$ python3 -q
>>> import numpy as np
>>> np.set_printoptions(precision=1, suppress=True, linewidth=160)
>>> rd = lambda a: np.round(a, 1) + 0
>>> F = np.loadtxt("w.csv", delimiter=",")
>>> print(F)
[[-1.  0.  0. -2.  0.]
 [ 0. -1. -2.  0. -2.]
 [ 0. -2. -1.  0. -2.]
 [-2.  0.  0. -1.  0.]
 [ 0. -2. -2.  0. -1.]]
>>> (np.linalg.matrix_power((F != 0) + (F.T != 0) + np.eye(5), 5) > 0).astype(int)
array([[1, 0, 0, 1, 0],
       [0, 1, 1, 0, 1],
       [0, 1, 1, 0, 1],
       [1, 0, 0, 1, 0],
       [0, 1, 1, 0, 1]])
>>> rd(np.linalg.det(F))
np.float64(15.0)
>>> np.flatnonzero(np.linalg.matrix_power((F != 0) + (F.T != 0) + np.eye(5), 5)[2])
array([1, 2, 4])
>>> rd(np.sort(np.linalg.eigvals(F).real))
array([-5., -3.,  1.,  1.,  1.])
>>> rng = np.random.default_rng(659)
>>> z = rng.permutation(5)
>>> z
array([2, 4, 1, 0, 3])
>>> A2 = F[z][:, z]
>>> A2
array([[-1., -2., -2.,  0.,  0.],
       [-2., -1., -2.,  0.,  0.],
       [-2., -2., -1.,  0.,  0.],
       [ 0.,  0.,  0., -1., -2.],
       [ 0.,  0.,  0., -2., -1.]])
>>> np.diag(A2)
array([-1., -1., -1., -1., -1.])
>>> np.allclose(A2, F)
False
>>> arr = np.arange(15).reshape(5, 3) + -3
>>> arr
array([[-3, -2, -1],
       [ 0,  1,  2],
       [ 3,  4,  5],
       [ 6,  7,  8],
       [ 9, 10, 11]])
>>> print(np.linalg.lstsq(arr[:-1].T, arr[-1])[2])
2
>>> np.unique(arr.round(6), axis=0).shape
(5, 3)
>>> feats = np.array([[0, 3, 0, -9, 5],
...     [0, 0, 3, -9, -2],
...     [0, 0, 0, 3, -6],
...     [0, 0, 0, 0, 7],
...     [0, 0, 0, 0, 0]])
>>> np.linalg.matrix_rank(feats, rtol=0.1)
np.int64(3)
>>> np.argsort(-np.linalg.norm(feats, axis=0).round(6), kind="stable")[:3]
array([3, 4, 1])
>>> [round(float(x), 1) for x in np.linalg.svd(feats, compute_uv=False)[:3]]
[14.2, 9.6, 2.6]
